$ python3 -q
>>> import numpy as np
>>> from numpy import linalg as LA
>>> np.set_printoptions(precision=2, suppress=True, linewidth=100)
>>> W0 = np.load("layer16.npy")
>>> W0
array([[ 31.43, -28.78,  -0.67, -30.06, -11.1 ,  11.77,  -7.87, -40.81,  -0.86, -29.73, -49.7 ],
       [ 31.75, -29.26,  -0.97, -30.08, -10.6 ,  11.85,  -8.88, -39.31,  -1.49, -31.48, -49.79],
       [ 29.95, -29.71,  -1.56, -31.51,  -9.62,   9.85,  -8.01, -40.71,   0.81, -31.19, -51.84],
       [ 30.2 , -30.35,   0.57, -28.76,  -8.75,   6.85,  -8.18, -37.94,   1.24, -28.7 , -50.55],
       [ 27.9 , -29.61,  -0.77, -32.44, -10.18,  10.18, -10.19, -40.38,   0.73, -29.05, -49.94],
       [ 30.76, -30.06,   0.05, -28.21,  -8.37,   9.93,  -8.08, -38.31,  -0.27, -29.18, -49.05],
       [ 29.17, -32.21,  -1.12, -30.55, -11.  ,  10.36,  -9.42, -40.46,   0.93, -30.44, -51.02],
       [ 29.91, -28.15,   0.56, -30.04,  -8.99,   9.41,  -9.16, -39.  ,   2.28, -30.71, -49.03],
       [ 30.82, -29.68,   0.26, -30.51,  -9.02,  11.19, -10.71, -39.07,  -0.09, -30.36, -50.52],
       [ 31.73, -28.48,   2.01, -30.18,  -9.08,   9.63, -10.86, -42.52,   0.81, -29.73, -50.99],
       [ 29.47, -29.91,  -0.68, -29.65, -10.78,   9.57, -11.87, -40.02,   0.95, -29.15, -51.03],
       [ 31.55, -29.09,   0.12, -30.19, -10.09,  10.44,  -8.58, -40.11,  -0.05, -31.01, -50.16],
       [ 30.29, -30.65,   0.62, -29.47, -11.55,  10.28,  -8.98, -40.75,   1.71, -30.98, -51.73],
       [ 30.64, -29.46,  -0.04, -29.55, -10.58,   9.58,  -9.5 , -38.54,  -0.57, -29.36, -50.21],
       [ 29.24, -28.06,  -0.27, -30.04,  -9.85,   9.64,  -9.3 , -40.73,   0.47, -31.56, -49.22],
       [ 31.06, -30.14,   0.42, -29.77,  -9.42,   9.95, -11.8 , -38.59,   0.94, -29.03, -48.34],
       [ 29.62, -28.68,  -1.47, -29.24, -10.42,  10.65, -10.71, -39.83,  -1.78, -31.08, -51.69],
       [ 32.02, -30.88,  -1.01, -30.78,  -9.63,  10.15,  -9.79, -40.16,   0.48, -30.56, -47.96],
       [ 29.27, -30.42,  -0.95, -29.98,  -9.48,  10.3 ,  -9.3 , -39.73,  -0.02, -27.92, -49.39],
       [ 30.31, -30.41,   1.47, -30.95, -11.34,  10.13,  -8.43, -41.02,   0.25, -31.12, -51.13],
       [ 30.66, -29.68,  -0.44, -30.37, -10.22,  10.53,  -9.53, -38.94,   0.85, -30.24, -48.87],
       [ 31.06, -30.88,   1.91, -31.34, -10.38,  10.38,  -9.99, -40.67,  -0.51, -30.21, -49.3 ],
       [ 31.64, -31.65,  -1.39, -28.59, -10.92,  11.15, -11.  , -40.25,  -0.15, -31.2 , -49.72],
       [ 30.71, -31.43,   0.56, -30.64,  -9.9 ,  10.33, -11.02, -40.49,   0.71, -30.02, -48.99],
       [ 30.9 , -29.32,  -1.52, -30.84, -10.13,  10.97, -11.34, -40.16,   2.54, -29.72, -50.68],
       [ 33.08, -29.88,  -0.05, -29.83,  -9.31,  10.3 , -11.29, -40.16,  -2.11, -30.08, -49.84],
       [ 28.95, -32.59,  -0.55, -31.11, -10.37,   9.94,  -9.47, -41.16,   0.85, -29.88, -50.29],
       [ 31.4 , -29.05,  -0.24, -31.26, -10.17,  10.2 , -10.62, -38.08,   0.24, -29.37, -51.22],
       [ 28.86, -28.91,   0.56, -31.07, -10.42,  10.13,  -9.85, -40.85,   0.14, -29.11, -48.62],
       [ 28.73, -31.3 ,   0.73, -29.07, -10.74,  11.16, -11.75, -39.17,   1.31, -29.57, -50.27],
       [ 29.87, -27.94,   0.59, -30.1 , -10.18,  10.57,  -8.85, -40.35,  -0.61, -29.59, -50.44],
       [ 29.14, -28.71,  -0.67, -30.3 , -10.05,   8.98,  -9.84, -38.47,  -1.05, -29.32, -50.56],
       [ 29.61, -28.88,  -0.65, -29.77,  -9.82,  10.11,  -9.88, -38.2 ,   1.  , -29.41, -50.46],
       [ 30.68, -30.41,   0.85, -29.91,  -9.97,  10.45,  -9.8 , -39.98,   0.46, -30.18, -47.46],
       [ 29.55, -29.4 ,  -0.75, -28.71,  -8.49,  11.24, -10.6 , -39.97,   1.35, -29.73, -48.72],
       [ 28.52, -29.85,   0.76, -30.31, -10.71,  11.24,  -9.87, -41.33,  -0.76, -30.33, -50.58],
       [ 29.07, -30.2 ,   0.25, -28.96,  -9.04,   9.  , -11.56, -39.24,   1.6 , -29.45, -51.31],
       [ 30.66, -30.57,   0.59, -28.66, -10.16,  12.3 , -11.05, -39.14,   0.94, -30.12, -49.87],
       [ 30.43, -29.66,  -1.34, -30.22,  -9.85,  10.24, -10.5 , -39.67,  -2.17, -27.95, -50.55],
       [ 29.85, -29.15,   0.37, -30.74,  -8.68,  10.13,  -9.39, -41.08,   1.51, -31.  , -50.82],
       [ 30.79, -29.21,   1.76, -29.14,  -9.73,   9.48,  -9.97, -39.45,   0.49, -30.7 , -51.31],
       [ 29.32, -29.24,   1.61, -31.77,  -9.83,   9.61, -10.1 , -39.86,  -0.4 , -29.91, -50.59],
       [ 29.47, -29.38,   0.19, -29.87, -10.73,   8.96, -11.05, -39.4 ,  -1.33, -30.36, -51.89]])
>>> def softmax(z):
...     e = np.exp(z - z.max(axis=-1, keepdims=True))
...     return e / e.sum(axis=-1, keepdims=True)
... 
>>> np.round(softmax(W0[39] + 2), 2) + 0
array([1., 0., 0., 0., 0., 0., 0., 0., 0., 0., 0.])
>>> print(softmax(W0).sum(axis=1))
[1. 1. 1. 1. 1. 1. 1. 1. 1. 1. 1. 1. 1. 1. 1. 1. 1. 1. 1. 1. 1. 1. 1. 1. 1. 1. 1. 1. 1. 1. 1. 1. 1.
 1. 1. 1. 1. 1. 1. 1. 1. 1. 1.]
>>> print(np.round(softmax(W0[39]), 2) + 0)
[1. 0. 0. 0. 0. 0. 0. 0. 0. 0. 0.]
>>> S = W0 @ W0.T / np.sqrt(11)
>>> softmax(S)[39] @ W0
array([ 30.3 , -30.38,   1.33, -30.95, -11.27,  10.12,  -8.42, -41.  ,   0.3 , -31.12, -51.17])
>>> rng = np.random.default_rng(947740)
>>> labels = rng.permutation(11)
>>> other = W0[:, labels] * rng.choice([-1, 1], 11)
>>> other
array([[-49.7 , -28.78,   7.87,  11.1 , -30.06,  11.77,  40.81,   0.67,  31.43,  29.73,   0.86],
       [-49.79, -29.26,   8.88,  10.6 , -30.08,  11.85,  39.31,   0.97,  31.75,  31.48,   1.49],
       [-51.84, -29.71,   8.01,   9.62, -31.51,   9.85,  40.71,   1.56,  29.95,  31.19,  -0.81],
       [-50.55, -30.35,   8.18,   8.75, -28.76,   6.85,  37.94,  -0.57,  30.2 ,  28.7 ,  -1.24],
       [-49.94, -29.61,  10.19,  10.18, -32.44,  10.18,  40.38,   0.77,  27.9 ,  29.05,  -0.73],
       [-49.05, -30.06,   8.08,   8.37, -28.21,   9.93,  38.31,  -0.05,  30.76,  29.18,   0.27],
       [-51.02, -32.21,   9.42,  11.  , -30.55,  10.36,  40.46,   1.12,  29.17,  30.44,  -0.93],
       [-49.03, -28.15,   9.16,   8.99, -30.04,   9.41,  39.  ,  -0.56,  29.91,  30.71,  -2.28],
       [-50.52, -29.68,  10.71,   9.02, -30.51,  11.19,  39.07,  -0.26,  30.82,  30.36,   0.09],
       [-50.99, -28.48,  10.86,   9.08, -30.18,   9.63,  42.52,  -2.01,  31.73,  29.73,  -0.81],
       [-51.03, -29.91,  11.87,  10.78, -29.65,   9.57,  40.02,   0.68,  29.47,  29.15,  -0.95],
       [-50.16, -29.09,   8.58,  10.09, -30.19,  10.44,  40.11,  -0.12,  31.55,  31.01,   0.05],
       [-51.73, -30.65,   8.98,  11.55, -29.47,  10.28,  40.75,  -0.62,  30.29,  30.98,  -1.71],
       [-50.21, -29.46,   9.5 ,  10.58, -29.55,   9.58,  38.54,   0.04,  30.64,  29.36,   0.57],
       [-49.22, -28.06,   9.3 ,   9.85, -30.04,   9.64,  40.73,   0.27,  29.24,  31.56,  -0.47],
       [-48.34, -30.14,  11.8 ,   9.42, -29.77,   9.95,  38.59,  -0.42,  31.06,  29.03,  -0.94],
       [-51.69, -28.68,  10.71,  10.42, -29.24,  10.65,  39.83,   1.47,  29.62,  31.08,   1.78],
       [-47.96, -30.88,   9.79,   9.63, -30.78,  10.15,  40.16,   1.01,  32.02,  30.56,  -0.48],
       [-49.39, -30.42,   9.3 ,   9.48, -29.98,  10.3 ,  39.73,   0.95,  29.27,  27.92,   0.02],
       [-51.13, -30.41,   8.43,  11.34, -30.95,  10.13,  41.02,  -1.47,  30.31,  31.12,  -0.25],
       [-48.87, -29.68,   9.53,  10.22, -30.37,  10.53,  38.94,   0.44,  30.66,  30.24,  -0.85],
       [-49.3 , -30.88,   9.99,  10.38, -31.34,  10.38,  40.67,  -1.91,  31.06,  30.21,   0.51],
       [-49.72, -31.65,  11.  ,  10.92, -28.59,  11.15,  40.25,   1.39,  31.64,  31.2 ,   0.15],
       [-48.99, -31.43,  11.02,   9.9 , -30.64,  10.33,  40.49,  -0.56,  30.71,  30.02,  -0.71],
       [-50.68, -29.32,  11.34,  10.13, -30.84,  10.97,  40.16,   1.52,  30.9 ,  29.72,  -2.54],
       [-49.84, -29.88,  11.29,   9.31, -29.83,  10.3 ,  40.16,   0.05,  33.08,  30.08,   2.11],
       [-50.29, -32.59,   9.47,  10.37, -31.11,   9.94,  41.16,   0.55,  28.95,  29.88,  -0.85],
       [-51.22, -29.05,  10.62,  10.17, -31.26,  10.2 ,  38.08,   0.24,  31.4 ,  29.37,  -0.24],
       [-48.62, -28.91,   9.85,  10.42, -31.07,  10.13,  40.85,  -0.56,  28.86,  29.11,  -0.14],
       [-50.27, -31.3 ,  11.75,  10.74, -29.07,  11.16,  39.17,  -0.73,  28.73,  29.57,  -1.31],
       [-50.44, -27.94,   8.85,  10.18, -30.1 ,  10.57,  40.35,  -0.59,  29.87,  29.59,   0.61],
       [-50.56, -28.71,   9.84,  10.05, -30.3 ,   8.98,  38.47,   0.67,  29.14,  29.32,   1.05],
       [-50.46, -28.88,   9.88,   9.82, -29.77,  10.11,  38.2 ,   0.65,  29.61,  29.41,  -1.  ],
       [-47.46, -30.41,   9.8 ,   9.97, -29.91,  10.45,  39.98,  -0.85,  30.68,  30.18,  -0.46],
       [-48.72, -29.4 ,  10.6 ,   8.49, -28.71,  11.24,  39.97,   0.75,  29.55,  29.73,  -1.35],
       [-50.58, -29.85,   9.87,  10.71, -30.31,  11.24,  41.33,  -0.76,  28.52,  30.33,   0.76],
       [-51.31, -30.2 ,  11.56,   9.04, -28.96,   9.  ,  39.24,  -0.25,  29.07,  29.45,  -1.6 ],
       [-49.87, -30.57,  11.05,  10.16, -28.66,  12.3 ,  39.14,  -0.59,  30.66,  30.12,  -0.94],
       [-50.55, -29.66,  10.5 ,   9.85, -30.22,  10.24,  39.67,   1.34,  30.43,  27.95,   2.17],
       [-50.82, -29.15,   9.39,   8.68, -30.74,  10.13,  41.08,  -0.37,  29.85,  31.  ,  -1.51],
       [-51.31, -29.21,   9.97,   9.73, -29.14,   9.48,  39.45,  -1.76,  30.79,  30.7 ,  -0.49],
       [-50.59, -29.24,  10.1 ,   9.83, -31.77,   9.61,  39.86,  -1.61,  29.32,  29.91,   0.4 ],
       [-51.89, -29.38,  11.05,  10.73, -29.87,   8.96,  39.4 ,  -0.19,  29.47,  30.36,   1.33]])
>>> Uu, _, VT = LA.svd(W0.T @ other)
>>> np.round(Uu @ VT, 2) + 0
array([[ 0.,  0.,  0.,  0.,  0.,  0.,  0.,  0.,  1.,  0.,  0.],
       [ 0.,  1.,  0.,  0.,  0.,  0.,  0.,  0.,  0.,  0.,  0.],
       [ 0.,  0.,  0.,  0.,  0.,  0.,  0., -1.,  0.,  0.,  0.],
       [ 0.,  0.,  0.,  0.,  1.,  0.,  0.,  0.,  0.,  0.,  0.],
       [ 0.,  0.,  0., -1.,  0.,  0.,  0.,  0.,  0.,  0.,  0.],
       [ 0.,  0.,  0.,  0.,  0.,  1.,  0.,  0.,  0.,  0.,  0.],
       [ 0.,  0., -1.,  0.,  0.,  0.,  0.,  0.,  0.,  0.,  0.],
       [ 0.,  0.,  0.,  0.,  0.,  0., -1.,  0.,  0.,  0.,  0.],
       [ 0.,  0.,  0.,  0.,  0.,  0.,  0.,  0.,  0.,  0., -1.],
       [ 0.,  0.,  0.,  0.,  0.,  0.,  0.,  0.,  0., -1.,  0.],
       [ 1.,  0.,  0.,  0.,  0.,  0.,  0.,  0.,  0.,  0.,  0.]])
>>> print(np.round(LA.lstsq(W0, other)[0], 2) + 0)
[[ 0.  0.  0.  0.  0.  0.  0.  0.  1.  0.  0.]
 [ 0.  1.  0.  0.  0.  0.  0.  0.  0.  0.  0.]
 [ 0.  0.  0.  0.  0.  0.  0. -1.  0.  0.  0.]
 [ 0.  0.  0.  0.  1.  0.  0.  0.  0.  0.  0.]
 [ 0.  0.  0. -1.  0.  0.  0.  0.  0.  0.  0.]
 [ 0.  0.  0.  0.  0.  1.  0.  0.  0.  0.  0.]
 [ 0.  0. -1.  0.  0.  0.  0.  0.  0.  0.  0.]
 [ 0.  0.  0.  0.  0.  0. -1.  0.  0.  0.  0.]
 [ 0.  0.  0.  0.  0.  0.  0.  0.  0.  0. -1.]
 [ 0.  0.  0.  0.  0.  0.  0.  0.  0. -1.  0.]
 [ 1.  0.  0.  0.  0.  0.  0.  0.  0.  0.  0.]]
>>> cen = W0 - W0.mean(axis=0)
>>> Uu, s, VT = LA.svd(cen, full_matrices=False)
>>> np.round(cen.mean(axis=0), 2) + 0
array([0., 0., 0., 0., 0., 0., 0., 0., 0., 0., 0.])
>>> np.abs(Uu[:, 0]).argmax()
np.int64(3)
>>> np.searchsorted(np.cumsum(s ** 2) / (s ** 2).sum(), 0.9) + 1
np.int64(8)
>>> s
array([8.49, 8.37, 7.97, 7.39, 6.7 , 6.35, 5.91, 5.13, 4.33, 3.86, 3.25])
>>> other = np.c_[W0[:, :4] @ np.array([[-3, -4, 5, 4], [5, 1, -2, -2], [2, -1, 4, -4], [3, -4, -4, -1]]), np.array([3, 0, 3, 0, 3, 3, 0, 3, 2, 0, 3, 1, 3, 3, 3, 3, 0, 2, 0, 1, 2, 3, 0, 1, 2, 2, 2, 2, 0, 3, 1, 3, 0, 0, 0, 0, 3, 2, 1, 1, 2, 3, 1])]
>>> other
array([[-329.71,  -33.59,  332.27,  216.02,    3.  ],
       [-333.73,  -34.97,  333.71,  219.48,    0.  ],
       [-336.05,  -21.91,  328.97,  216.97,    3.  ],
       [-327.49,  -36.68,  329.02,  207.98,    0.  ],
       [-330.61,  -10.68,  325.4 ,  206.34,    3.  ],
       [-327.11,  -40.31,  326.96,  211.17,    3.  ],
       [-342.45,  -25.57,  327.99,  216.13,    0.  ],
       [-319.48,  -28.19,  328.25,  203.74,    3.  ],
       [-331.87,  -31.18,  336.54,  212.11,    2.  ],
       [-324.11,  -36.69,  344.37,  206.02,    0.  ],
       [-328.27,  -28.51,  323.05,  210.07,    3.  ],
       [-330.43,  -34.65,  337.17,  214.09,    1.  ],
       [-331.29,  -34.55,  333.11,  209.45,    3.  ],
       [-327.95,  -33.78,  330.16,  211.19,    3.  ],
       [-318.68,  -24.59,  321.4 ,  204.2 ,    3.  ],
       [-332.35,  -35.72,  336.34,  212.61,    3.  ],
       [-322.92,  -28.73,  316.54,  210.96,    0.  ],
       [-344.82,  -34.83,  340.94,  224.66,    2.  ],
       [-331.75,  -26.63,  323.31,  211.7 ,    0.  ],
       [-332.89,  -29.32,  342.05,  207.13,    1.  ],
       [-332.37,  -30.4 ,  332.38,  214.13,    2.  ],
       [-337.78,  -31.67,  350.06,  209.7 ,    3.  ],
       [-341.72,  -42.46,  330.3 ,  224.01,    0.  ],
       [-340.08,  -32.27,  341.21,  214.1 ,    1.  ],
       [-334.86,  -28.04,  330.42,  219.16,    2.  ],
       [-338.23,  -42.83,  344.28,  222.11,    2.  ],
       [-344.23,  -23.4 ,  332.17,  214.29,    2.  ],
       [-333.71,  -29.37,  339.18,  215.92,    2.  ],
       [-323.22,  -20.63,  328.64,  202.09,    0.  ],
       [-328.44,  -30.67,  325.45,  203.67,    3.  ],
       [-318.43,  -27.61,  327.99,  203.1 ,    1.  ],
       [-323.21,  -23.4 ,  321.64,  206.96,    3.  ],
       [-323.84,  -27.59,  322.29,  208.57,    0.  ],
       [-332.12,  -34.34,  337.26,  210.05,    0.  ],
       [-323.28,  -32.01,  318.39,  208.71,    0.  ],
       [-324.22,  -23.45,  326.58,  201.05,    0.  ],
       [-324.59,  -30.89,  322.59,  204.64,    3.  ],
       [-329.63,  -39.16,  331.44,  210.08,    2.  ],
       [-332.93,  -29.16,  326.99,  216.62,    1.  ],
       [-326.78,  -25.96,  331.99,  206.96,    1.  ],
       [-322.32,  -37.57,  335.97,  203.68,    2.  ],
       [-326.25,  -21.05,  338.6 ,  201.09,    3.  ],
       [-324.54,  -27.97,  326.35,  205.75,    1.  ]])
>>> LA.matrix_rank(other)
np.int64(5)
>>> np.round(LA.norm(other - W0 @ LA.lstsq(W0, other)[0], axis=0), 2) + 0
array([0.  , 0.  , 0.  , 0.  , 7.35])
>>> LA.norm(LA.qr(W0)[0].T @ other, axis=0) ** 2 / ((other ** 2).sum(axis=0) + 1e-12)
array([1. , 1. , 1. , 1. , 0.7])
>>> LA.matrix_rank(np.c_[W0, other])
np.int64(12)
